$ python3 -q
>>> import numpy as np
>>> np.set_printoptions(suppress=True, linewidth=200)
>>> rng = np.random.default_rng(97)
>>> E = np.eye(7, dtype=int)[rng.permutation(7)]
>>> E
array([[0, 0, 0, 1, 0, 0, 0],
       [0, 0, 0, 0, 0, 1, 0],
       [0, 1, 0, 0, 0, 0, 0],
       [0, 0, 0, 0, 1, 0, 0],
       [1, 0, 0, 0, 0, 0, 0],
       [0, 0, 0, 0, 0, 0, 1],
       [0, 0, 1, 0, 0, 0, 0]])
>>> # keeps lengths
>>> np.round(np.linalg.norm(E, axis=0), 2)
array([1., 1., 1., 1., 1., 1., 1.])
>>> np.round(np.linalg.svd(E, compute_uv=False), 2)
array([1., 1., 1., 1., 1., 1., 1.])
>>> E.T @ E
array([[1, 0, 0, 0, 0, 0, 0],
       [0, 1, 0, 0, 0, 0, 0],
       [0, 0, 1, 0, 0, 0, 0],
       [0, 0, 0, 1, 0, 0, 0],
       [0, 0, 0, 0, 1, 0, 0],
       [0, 0, 0, 0, 0, 1, 0],
       [0, 0, 0, 0, 0, 0, 1]])
>>> np.round(np.linalg.pinv(E), 2)
array([[0., 0., 0., 0., 1., 0., 0.],
       [0., 0., 1., 0., 0., 0., 0.],
       [0., 0., 0., 0., 0., 0., 1.],
       [1., 0., 0., 0., 0., 0., 0.],
       [0., 0., 0., 1., 0., 0., 0.],
       [0., 1., 0., 0., 0., 0., 0.],
       [0., 0., 0., 0., 0., 1., 0.]])
>>> (np.linalg.matrix_power((E != 0) + (E.T != 0) + np.eye(7), 7) > 0).astype(int)
array([[1, 0, 0, 1, 1, 0, 0],
       [0, 1, 1, 0, 0, 1, 1],
       [0, 1, 1, 0, 0, 1, 1],
       [1, 0, 0, 1, 1, 0, 0],
       [1, 0, 0, 1, 1, 0, 0],
       [0, 1, 1, 0, 0, 1, 1],
       [0, 1, 1, 0, 0, 1, 1]])
>>> E @ E
array([[0, 0, 0, 0, 1, 0, 0],
       [0, 0, 0, 0, 0, 0, 1],
       [0, 0, 0, 0, 0, 1, 0],
       [1, 0, 0, 0, 0, 0, 0],
       [0, 0, 0, 1, 0, 0, 0],
       [0, 0, 1, 0, 0, 0, 0],
       [0, 1, 0, 0, 0, 0, 0]])
